$ ipython --no-banner

In [1]: import numpy as np

In [2]: np.set_printoptions(suppress=True, linewidth=200)

In [3]: rnd = lambda a: np.round(a, 3) + 0

In [4]: E = np.array([[1, 1, 1, 2, 2, 0, 0, 1],
   ...:     [1, 1, 1, 2, 2, 0, 0, 1],
   ...:     [1, 1, 1, 2, 2, 0, 0, 1],
   ...:     [2, 2, 2, 4, 4, 0, 0, 2],
   ...:     [2, 2, 2, 4, 4, 0, 0, 2],
   ...:     [0, 0, 0, 0, 0, 0, 0, 0],
   ...:     [0, 0, 0, 0, 0, 0, 0, 0],
   ...:     [1, 1, 1, 2, 2, 0, 0, 1]])

In [5]: print(np.allclose(E @ E.T, E.T @ E))
True

In [6]: print((E + E.T) / 2)
[[1. 1. 1. 2. 2. 0. 0. 1.]
 [1. 1. 1. 2. 2. 0. 0. 1.]
 [1. 1. 1. 2. 2. 0. 0. 1.]
 [2. 2. 2. 4. 4. 0. 0. 2.]
 [2. 2. 2. 4. 4. 0. 0. 2.]
 [0. 0. 0. 0. 0. 0. 0. 0.]
 [0. 0. 0. 0. 0. 0. 0. 0.]
 [1. 1. 1. 2. 2. 0. 0. 1.]]

In [7]: print(np.linalg.matrix_power(E, 3))
[[144 144 144 288 288   0   0 144]
 [144 144 144 288 288   0   0 144]
 [144 144 144 288 288   0   0 144]
 [288 288 288 576 576   0   0 288]
 [288 288 288 576 576   0   0 288]
 [  0   0   0   0   0   0   0   0]
 [  0   0   0   0   0   0   0   0]
 [144 144 144 288 288   0   0 144]]

In [8]: print(E @ E)
[[12 12 12 24 24  0  0 12]
 [12 12 12 24 24  0  0 12]
 [12 12 12 24 24  0  0 12]
 [24 24 24 48 48  0  0 24]
 [24 24 24 48 48  0  0 24]
 [ 0  0  0  0  0  0  0  0]
 [ 0  0  0  0  0  0  0  0]
 [12 12 12 24 24  0  0 12]]

In [9]: print(rnd(np.abs(np.linalg.eigvals(E)).max()))
12.0

In [10]: print(rnd(np.linalg.det(E)))
0.0

In [11]: print((np.linalg.matrix_power((E != 0) + (E.T != 0) + np.eye(8), 8) > 0).astype(int))
[[1 1 1 1 1 0 0 1]
 [1 1 1 1 1 0 0 1]
 [1 1 1 1 1 0 0 1]
 [1 1 1 1 1 0 0 1]
 [1 1 1 1 1 0 0 1]
 [0 0 0 0 0 1 0 0]
 [0 0 0 0 0 0 1 0]
 [1 1 1 1 1 0 0 1]]

In [12]: print(np.flatnonzero(np.linalg.matrix_power((E != 0) + (E.T != 0) + np.eye(8), 8)[0]))
[0 1 2 3 4 7]

In [13]: vals, V = np.linalg.eigh(E)

In [14]: print(rnd(V.T @ V))
[[1. 0. 0. 0. 0. 0. 0. 0.]
 [0. 1. 0. 0. 0. 0. 0. 0.]
 [0. 0. 1. 0. 0. 0. 0. 0.]
 [0. 0. 0. 1. 0. 0. 0. 0.]
 [0. 0. 0. 0. 1. 0. 0. 0.]
 [0. 0. 0. 0. 0. 1. 0. 0.]
 [0. 0. 0. 0. 0. 0. 1. 0.]
 [0. 0. 0. 0. 0. 0. 0. 1.]]

In [15]: print(vals.sum(), np.trace(E))
12.0 12

In [16]: print(np.unique(vals.round(6) + 0, return_counts=True)[1])
[7 1]

In [17]: print((vals > 1e-8).sum(), (vals < -1e-8).sum())
1 0

In [18]: feats = np.loadtxt("data.csv", delimiter=",")

In [19]: print(feats)
[[ 2. -1.  0.  1.  2.  4.  2. -1.  0.]
 [ 2. -2.  2.  0.  1.  0.  0. -2. -2.]
 [-1. -1. -1.  2.  1.  8.  3. -1.  2.]
 [ 1.  0. -3. -1. -2. -4.  2. -3. -3.]]

In [20]: A2 = feats[0, 0] * feats[1:] - np.outer(feats[1:, 0], feats[0])

In [21]: print(A2)
[[  0.  -2.   4.  -2.  -2.  -8.  -4.  -2.  -4.]
 [  0.  -3.  -2.   5.   4.  20.   8.  -3.   4.]
 [  0.   1.  -6.  -3.  -6. -12.   2.  -5.  -6.]]

In [22]: print(np.flatnonzero(~A2.round(6).any(axis=1)))
[]

In [23]: gram = feats.T @ feats

In [24]: print((feats @ feats.T).shape)
(4, 4)

In [25]: print(np.diag(gram))
[10.  6. 14.  6. 10. 96. 17. 15. 17.]

In [26]: print(np.trace(gram), (feats ** 2).sum())
191.0 191.0

In [27]: print(gram)
[[ 10.  -5.   2.  -1.   3.  -4.   3.  -8.  -9.]
 [ -5.   6.  -3.  -3.  -5. -12.  -5.   6.   2.]
 [  2.  -3.  14.   1.   7.   4.  -9.   6.   3.]
 [ -1.  -3.   1.   6.   6.  24.   6.   0.   7.]
 [  3.  -5.   7.   6.  10.  24.   3.   1.   6.]
 [ -4. -12.   4.  24.  24.  96.  24.   0.  28.]
 [  3.  -5.  -9.   6.   3.  24.  17. -11.   0.]
 [ -8.   6.   6.   0.   1.   0. -11.  15.  11.]
 [ -9.   2.   3.   7.   6.  28.   0.  11.  17.]]

In [28]: print(np.linalg.matrix_rank(gram))
4

In [29]: print(np.unique(gram.round(6), axis=0).shape)
(9, 9)

In [30]: print(np.abs(np.diag(np.linalg.qr(gram)[1])) > 1e-9)
[ True  True  True  True False False False False False]

In [31]: print(rnd(gram @ np.linalg.pinv(gram) @ gram))
[[ 10.  -5.   2.  -1.   3.  -4.   3.  -8.  -9.]
 [ -5.   6.  -3.  -3.  -5. -12.  -5.   6.   2.]
 [  2.  -3.  14.   1.   7.   4.  -9.   6.   3.]
 [ -1.  -3.   1.   6.   6.  24.   6.   0.   7.]
 [  3.  -5.   7.   6.  10.  24.   3.   1.   6.]
 [ -4. -12.   4.  24.  24.  96.  24.   0.  28.]
 [  3.  -5.  -9.   6.   3.  24.  17. -11.   0.]
 [ -8.   6.   6.   0.   1.   0. -11.  15.  11.]
 [ -9.   2.   3.   7.   6.  28.   0.  11.  17.]]

In [32]: print(feats[2] @ feats[1])
-3.0

In [33]: print(rnd(np.linalg.norm(feats[2], 1)), rnd(np.linalg.norm(feats[2], np.inf)))
20.0 8.0

In [34]: print(rnd(np.linalg.norm(feats, axis=1)))
[5.568 4.583 9.274 7.28 ]

In [35]: print(np.linalg.norm(feats, axis=1).argmax())
2

In [36]: print(rnd(np.linalg.norm(feats, 1)), rnd(np.linalg.norm(feats, np.inf)))
16.0 20.0

In [37]: x0 = np.array([1, 0, 0, 1, 1, 0, 2, 1, 3])

In [38]: print(feats @ np.eye(9)[3])
[ 1.  0.  2. -1.]

In [39]: print(feats * x0)
[[ 2. -0.  0.  1.  2.  0.  4. -1.  0.]
 [ 2. -0.  0.  0.  1.  0.  0. -2. -6.]
 [-1. -0. -0.  2.  1.  0.  6. -1.  6.]
 [ 1.  0. -0. -1. -2. -0.  4. -3. -9.]]

In [40]: x0 @ feats
Traceback (most recent call last):
  Cell In[40], line 1
    x0 @ feats
ValueError: matmul: Input operand 1 has a mismatch in its core dimension 0, with gufunc signature (n?,k),(k,m?)->(n?,m?) (size 4 is different from 9)


In [41]: print((feats @ x0).argmax())
2
